$ python3 -q
>>> import numpy as np
>>> from numpy import linalg as LA
>>> np.set_printoptions(precision=1, suppress=True, linewidth=100)
>>> M2 = np.array([[2, -3], [0, 2]])
>>> Z = np.array([[3, 3, 2], [2, 0, 2], [3, 0, 0]])
>>> mat = np.kron(M2, Z)
>>> mat
array([[ 6,  6,  4, -9, -9, -6],
       [ 4,  0,  4, -6,  0, -6],
       [ 6,  0,  0, -9,  0,  0],
       [ 0,  0,  0,  6,  6,  4],
       [ 0,  0,  0,  4,  0,  4],
       [ 0,  0,  0,  6,  0,  0]])
>>> gram = mat.T @ mat
>>> np.allclose(gram, gram.T)
True
>>> LA.svd(mat, compute_uv=False) ** 2
array([515.2,  74. ,  34.8,  32.2,   4.6,   2.2])
>>> (mat @ mat.T).shape
(6, 6)
>>> x = np.array([-2, 0, 2, 0, -2, -2])
>>> rhs = mat @ x
>>> b, lr = np.zeros(6), 1 / LA.norm(mat, 2) ** 2
>>> for i in range(15):
...     b -= lr * mat.T @ (mat @ b - rhs)
...     if i % 5 == 0: print(i, round(LA.norm(mat @ b - rhs), 1))
... 
0 22.9
5 12.6
10 7.7
>>> print(round(float(LA.cond(mat)), 1))
15.4
>>> print(b)
[-1.   0.5  0.7  0.2 -1.8 -2. ]
>>> left, s, Vh = LA.svd(mat, full_matrices=False)
>>> s
array([22.7,  8.6,  5.9,  5.7,  2.1,  1.5])
>>> np.abs(left[:, 0]).round(6).argmax()
np.int64(0)
>>> s / s[0]
array([1. , 0.4, 0.3, 0.3, 0.1, 0.1])
>>> np.round(Vh @ Vh.T, 1) + 0
array([[1., 0., 0., 0., 0., 0.],
       [0., 1., 0., 0., 0., 0.],
       [0., 0., 1., 0., 0., 0.],
       [0., 0., 0., 1., 0., 0.],
       [0., 0., 0., 0., 1., 0.],
       [0., 0., 0., 0., 0., 1.]])
>>> (s > 1e-8).sum()
np.int64(6)
>>> np.abs(Vh[0])
array([0.4, 0.2, 0.2, 0.7, 0.4, 0.4])
>>> round(np.sqrt((s ** 2).sum()), 1), round(float(LA.norm(mat)), 1)
(np.float64(25.7), 25.7)
>>> print(np.cumsum(s ** 2) / np.sum(s ** 2))
[0.8 0.9 0.9 1.  1.  1. ]
